In [1]: import numpy as np

In [2]: from numpy import linalg as LA

In [3]: np.set_printoptions(precision=1, suppress=True, linewidth=120, legacy="1.25")

In [4]: F = np.loadtxt("out14.csv", delimiter=",")

In [5]: F.round(1) + 0
Out[5]: 
array([[ 0.1, -0.2,  0.2,  0.3,  0.1,  0.5,  0.1,  0. , -0.2, -0.1, -0.3, -0.1, -0.1, -0.4,  0.5],
       [ 0.2,  0.3,  0.2,  0. ,  0.6, -0.3, -0.1, -0.1,  0.1, -0.3,  0.1, -0.4,  0. , -0.2, -0.1],
       [ 0. ,  0.5,  0.4,  0. ,  0. ,  0.5,  0. , -0.1,  0.1,  0.4,  0.1,  0. , -0.1,  0.3, -0.1],
       [-0.1,  0.2,  0.4,  0. , -0.1, -0.2,  0.4,  0.5, -0.2, -0.2,  0.4,  0.1,  0.2, -0.1,  0.2],
       [-0.1,  0. , -0.1,  0.4,  0.1, -0.1,  0.4,  0.2,  0.1,  0.3, -0.3, -0.5,  0.1,  0.1, -0.3],
       [ 0. , -0.1, -0.1, -0.2,  0.2,  0.2,  0. , -0.2, -0.8, -0.1,  0. , -0.1,  0.3,  0.2, -0.2],
       [ 0.3,  0.4, -0.1,  0. ,  0.2,  0. ,  0. ,  0.3, -0.1,  0.1, -0.5,  0.5,  0. , -0.3, -0.3],
       [ 0.1,  0. , -0.3,  0. , -0.1,  0.2, -0.3,  0.4, -0.2,  0.2,  0.4, -0.2, -0.4, -0.3, -0.2],
       [ 0.5,  0.1, -0.1,  0.5, -0.2,  0.1,  0. , -0.4,  0. ,  0.1,  0.3,  0.1,  0.4, -0.1,  0. ],
       [-0.2, -0.3,  0.1, -0.1,  0.4,  0. ,  0.3, -0.2,  0.1,  0.4,  0.3,  0.3, -0.1, -0.3, -0.2],
       [ 0.7, -0.3,  0.1, -0.3,  0. ,  0. ,  0.3,  0.1,  0.1,  0.1,  0. , -0.1, -0.2,  0.3,  0.1],
       [ 0. , -0.2,  0.1, -0.4, -0.1,  0.4,  0. ,  0.2,  0.4, -0.1,  0. , -0.1,  0.5, -0.3, -0.3],
       [ 0.1, -0.2,  0.5,  0. , -0.3, -0.4, -0.3, -0.1, -0.2,  0.4, -0.1, -0.1,  0. , -0.2, -0.2],
       [ 0. ,  0.2, -0.2, -0.3,  0.2, -0.2, -0.2,  0.1,  0. ,  0.5,  0. , -0.1,  0.4, -0.1,  0.6],
       [ 0. , -0.4,  0.2,  0.4,  0.4,  0. , -0.4,  0.4,  0.1,  0. ,  0. ,  0.2,  0.2,  0.3,  0. ]])

In [6]: th = np.radians(90)

In [7]: Rm = np.eye(15)

In [8]: Rm[14, 14] = Rm[8, 8] = np.cos(th)

In [9]: Rm[14, 8], Rm[8, 14] = -np.sin(th), np.sin(th)

In [10]: M2 = F @ Rm.T

In [11]: LA.svd(F, compute_uv=False), LA.svd(M2, compute_uv=False)
Out[11]: 
(array([1., 1., 1., 1., 1., 1., 1., 1., 1., 1., 1., 1., 1., 1., 1.]),
 array([1., 1., 1., 1., 1., 1., 1., 1., 1., 1., 1., 1., 1., 1., 1.]))

In [12]: np.abs(M2 - F).max(axis=0)
Out[12]: array([0. , 0. , 0. , 0. , 0. , 0. , 0. , 0. , 0.7, 0. , 0. , 0. , 0. , 0. , 1. ])

In [13]: np.allclose(F @ F.T, M2 @ M2.T)
Out[13]: True

In [14]: np.round(LA.det(Rm), 1), np.trace(Rm)
Out[14]: (1.0, 13.0)

In [15]: q, Rm = LA.qr(F)

In [16]: np.allclose(Rm.T @ Rm, F.T @ F)
Out[16]: True

In [17]: vec = np.array([-1, 3, 3, -8, 4, 4, -2, 4, 3, 7, -3, 2, -1, -2, -4])

In [18]: h1 = np.maximum(F @ vec, 0)

In [19]: np.maximum(F @ (3 * vec), 0)
Out[19]: array([ 0. ,  2. , 21.9,  0. ,  0. ,  0. , 19.8,  6.9,  0. , 14.6,  2.8, 18.8,  4.6,  9.7,  0. ])

In [20]: np.round(np.maximum(F @ vec, 0) - np.maximum(-F @ vec, 0), 1) + 0
Out[20]: array([-1.2,  0.7,  7.3, -1.8, -1. , -0.7,  6.6,  2.3, -6.5,  4.9,  0.9,  6.3,  1.5,  3.2,  0. ])
